In [1]: import numpy as np

In [2]: np.set_printoptions(precision=3, suppress=True, linewidth=200)

In [3]: def rnd(a):
   ...:     return np.round(a, 3) + 0
   ...: 

In [4]: K = np.load("data.npy")

In [5]: rnd(K)
Out[5]: 
array([[-0.445,  0.207,  0.276,  0.194,  0.482, -0.529],
       [-0.223, -0.07 ,  0.077,  0.236, -0.586, -0.233],
       [-0.148,  0.366, -0.215, -0.069, -0.523, -0.251],
       [-0.705,  0.093, -0.067, -0.267,  0.154,  0.351],
       [-0.074,  0.455,  0.626, -0.033, -0.268,  0.2  ],
       [ 0.   ,  0.495, -0.55 , -0.357,  0.056, -0.024],
       [-0.26 , -0.263, -0.323,  0.234, -0.07 , -0.363],
       [-0.148, -0.476,  0.214, -0.746, -0.162, -0.219],
       [ 0.371,  0.248,  0.149, -0.302,  0.143, -0.509]])

In [6]: B = np.c_[K[:, :3] @ np.array([[2, 2, 0], [-1, -1, 1], [3, 0, 0]]), np.array([0, 1, 2, 0, 0, 0, 1, 1, 0])]

In [7]: print(rnd(B))
[[-0.27  -1.098  0.207  0.   ]
 [-0.144 -0.376 -0.07   1.   ]
 [-1.307 -0.663  0.366  2.   ]
 [-1.704 -1.504  0.093  0.   ]
 [ 1.274 -0.604  0.455  0.   ]
 [-2.146 -0.495  0.495  0.   ]
 [-1.227 -0.257 -0.263  1.   ]
 [ 0.821  0.179 -0.476  1.   ]
 [ 0.942  0.494  0.248  0.   ]]

In [8]: rnd(np.linalg.lstsq(K, B[:, 0])[0])
Out[8]: array([ 2., -1.,  3.,  0.,  0.,  0.])

In [9]: print(rnd(K[:, 0] @ K[:, 3]))
0.0

In [10]: rnd(np.linalg.svd(K, compute_uv=False))
Out[10]: array([1., 1., 1., 1., 1., 1.])

In [11]: print(rnd(np.linalg.norm(K, axis=0)))
[1. 1. 1. 1. 1. 1.]

In [12]: rnd(np.linalg.pinv(K))
Out[12]: 
array([[-0.445, -0.223, -0.148, -0.705, -0.074,  0.   , -0.26 , -0.148,  0.371],
       [ 0.207, -0.07 ,  0.366,  0.093,  0.455,  0.495, -0.263, -0.476,  0.248],
       [ 0.276,  0.077, -0.215, -0.067,  0.626, -0.55 , -0.323,  0.214,  0.149],
       [ 0.194,  0.236, -0.069, -0.267, -0.033, -0.357,  0.234, -0.746, -0.302],
       [ 0.482, -0.586, -0.523,  0.154, -0.268,  0.056, -0.07 , -0.162,  0.143],
       [-0.529, -0.233, -0.251,  0.351,  0.2  , -0.024, -0.363, -0.219, -0.509]])
